>>> import numpy as np
>>> np.set_printoptions(precision=2, suppress=True, linewidth=120, legacy="1.25")
>>> def tidy(a):
...     return np.round(a, 2) + 0
... 
>>> X = np.loadtxt("test11.csv", delimiter=",")
>>> X
array([[2., 2., 1., 1., 2., 2., 2., 0., 0., 0.],
       [2., 2., 2., 1., 1., 2., 2., 2., 0., 0.],
       [1., 2., 2., 2., 1., 1., 2., 2., 2., 0.],
       [1., 1., 2., 2., 2., 1., 1., 2., 2., 2.],
       [2., 1., 1., 2., 2., 2., 1., 1., 2., 2.],
       [2., 2., 1., 1., 2., 2., 2., 1., 1., 2.],
       [2., 2., 2., 1., 1., 2., 2., 2., 1., 1.],
       [0., 2., 2., 2., 1., 1., 2., 2., 2., 1.],
       [0., 0., 2., 2., 2., 1., 1., 2., 2., 2.],
       [0., 0., 0., 2., 2., 2., 1., 1., 2., 2.]])
>>> # symmetric
>>> [round(float(np.linalg.det(X[:i, :i])), 2) + 0 for i in range(1, 11)]
[2.0, 0.0, -2.0, -3.0, 8.0, 0.0, 0.0, 0.0, 8.0, -13.0]
>>> tidy(np.linalg.eigvalsh(X).min())
-1.84
>>> ang = np.radians(30)
>>> r_ = np.eye(10)
>>> r_[4, 4] = r_[8, 8] = np.cos(ang)
>>> r_[4, 8], r_[8, 4] = -np.sin(ang), np.sin(ang)
>>> tidy(r_)
array([[ 1.  ,  0.  ,  0.  ,  0.  ,  0.  ,  0.  ,  0.  ,  0.  ,  0.  ,  0.  ],
       [ 0.  ,  1.  ,  0.  ,  0.  ,  0.  ,  0.  ,  0.  ,  0.  ,  0.  ,  0.  ],
       [ 0.  ,  0.  ,  1.  ,  0.  ,  0.  ,  0.  ,  0.  ,  0.  ,  0.  ,  0.  ],
       [ 0.  ,  0.  ,  0.  ,  1.  ,  0.  ,  0.  ,  0.  ,  0.  ,  0.  ,  0.  ],
       [ 0.  ,  0.  ,  0.  ,  0.  ,  0.87,  0.  ,  0.  ,  0.  , -0.5 ,  0.  ],
       [ 0.  ,  0.  ,  0.  ,  0.  ,  0.  ,  1.  ,  0.  ,  0.  ,  0.  ,  0.  ],
       [ 0.  ,  0.  ,  0.  ,  0.  ,  0.  ,  0.  ,  1.  ,  0.  ,  0.  ,  0.  ],
       [ 0.  ,  0.  ,  0.  ,  0.  ,  0.  ,  0.  ,  0.  ,  1.  ,  0.  ,  0.  ],
       [ 0.  ,  0.  ,  0.  ,  0.  ,  0.5 ,  0.  ,  0.  ,  0.  ,  0.87,  0.  ],
       [ 0.  ,  0.  ,  0.  ,  0.  ,  0.  ,  0.  ,  0.  ,  0.  ,  0.  ,  1.  ]])
>>> B = X @ r_.T
>>> tidy(np.linalg.svd(X, compute_uv=False)), tidy(np.linalg.svd(B, compute_uv=False))
(array([14.74,  4.87,  3.53,  1.84,  1.34,  1.28,  1.17,  0.38,  0.36,  0.1 ]), array([14.74,  4.87,  3.53,  1.84,  1.34,  1.28,  1.17,  0.38,  0.36,  0.1 ]))
>>> arr = np.loadtxt("sample9.csv", delimiter=",")
>>> arr
array([[-4.59, -1.56,  1.03, -0.7 ],
       [-3.88,  0.37, -0.22,  3.13],
       [ 1.57, -4.66,  0.79, -0.38],
       [ 4.43, -1.07, -0.63, -1.95],
       [ 4.52,  0.97,  1.42,  1.28],
       [-0.4 ,  4.29, -2.49,  0.5 ],
       [-0.05,  2.4 ,  3.7 , -2.35],
       [-0.46, -0.42, -3.46, -3.56],
       [ 0.67, -1.85,  4.01,  2.26],
       [-4.35,  0.09, -0.34, -2.44],
       [-4.05,  2.68,  0.24, -1.16],
       [-2.98, -1.82, -2.09, -2.91],
       [-0.15, -1.47,  3.85,  2.83],
       [-0.78,  3.37,  3.56,  0.58],
       [-2.65,  1.99,  2.54,  2.75],
       [ 2.23, -0.2 ,  2.7 , -3.56],
       [ 2.09,  0.8 ,  1.35,  4.26],
       [-3.31, -0.78, -2.98,  2.13],
       [-4.23, -1.52,  1.17,  1.84],
       [-3.16, -0.41, -3.11, -2.28],
       [-0.44, -4.39, -0.59,  2.29],
       [ 0.34, -3.15, -2.23, -3.16],
       [ 3.01, -1.45, -2.06, -3.1 ],
       [ 1.54, -0.33,  4.36, -1.88],
       [ 1.5 , -3.24,  1.77,  3.02],
       [ 2.5 ,  0.5 ,  4.27,  0.54],
       [ 0.02, -1.28,  0.14,  4.83],
       [ 0.67, -1.11, -4.83,  0.02],
       [ 1.1 ,  2.81, -3.99,  0.07],
       [-2.73,  3.87, -0.58,  1.48],
       [ 1.62,  2.4 ,  3.71,  1.68],
       [-0.83, -1.44,  3.47, -3.19],
       [-3.74,  0.93,  2.21, -2.31],
       [ 3.35, -3.62,  0.54,  0.61],
       [-0.79, -3.05,  1.9 ,  3.39],
       [ 1.7 , -0.28,  4.64, -0.73],
       [-0.21, -1.73, -0.37, -4.67],
       [ 0.46,  0.34,  4.68, -1.68],
       [ 3.12, -3.73,  1.14, -0.21],
       [-0.58,  0.2 ,  4.95, -0.36],
       [-1.17,  0.92,  2.89, -3.8 ],
       [ 1.61, -1.26,  1.04,  4.44],
       [ 3.4 , -3.11,  1.92,  0.23],
       [-3.02,  0.  ,  0.52, -3.95]])
>>> D = np.linalg.norm(arr[:, None] - arr[None], axis=-1)
>>> D.shape
(44, 44)
>>> np.flatnonzero(D[15] < D.mean() / 2)
array([15, 23])
>>> D.mean(axis=1).argmax()
28
>>> np.unravel_index(D.round(6).argmax(), D.shape)
(14, 22)
>>> D[15].round(6).argsort(kind="stable")[:4]
array([15, 23, 37, 31])
>>> (D + 1e9 * np.eye(44)).round(6).argmin(axis=1)
array([18, 18, 38, 22, 25, 28, 37, 19, 12, 43, 32, 19,  8, 30, 13, 23, 41,  1,  0, 11, 34, 36,  3, 35, 34, 35, 41, 28,
        5,  5, 25, 40, 43, 38, 24, 23, 21, 23, 33, 37,  6, 26, 38,  9])
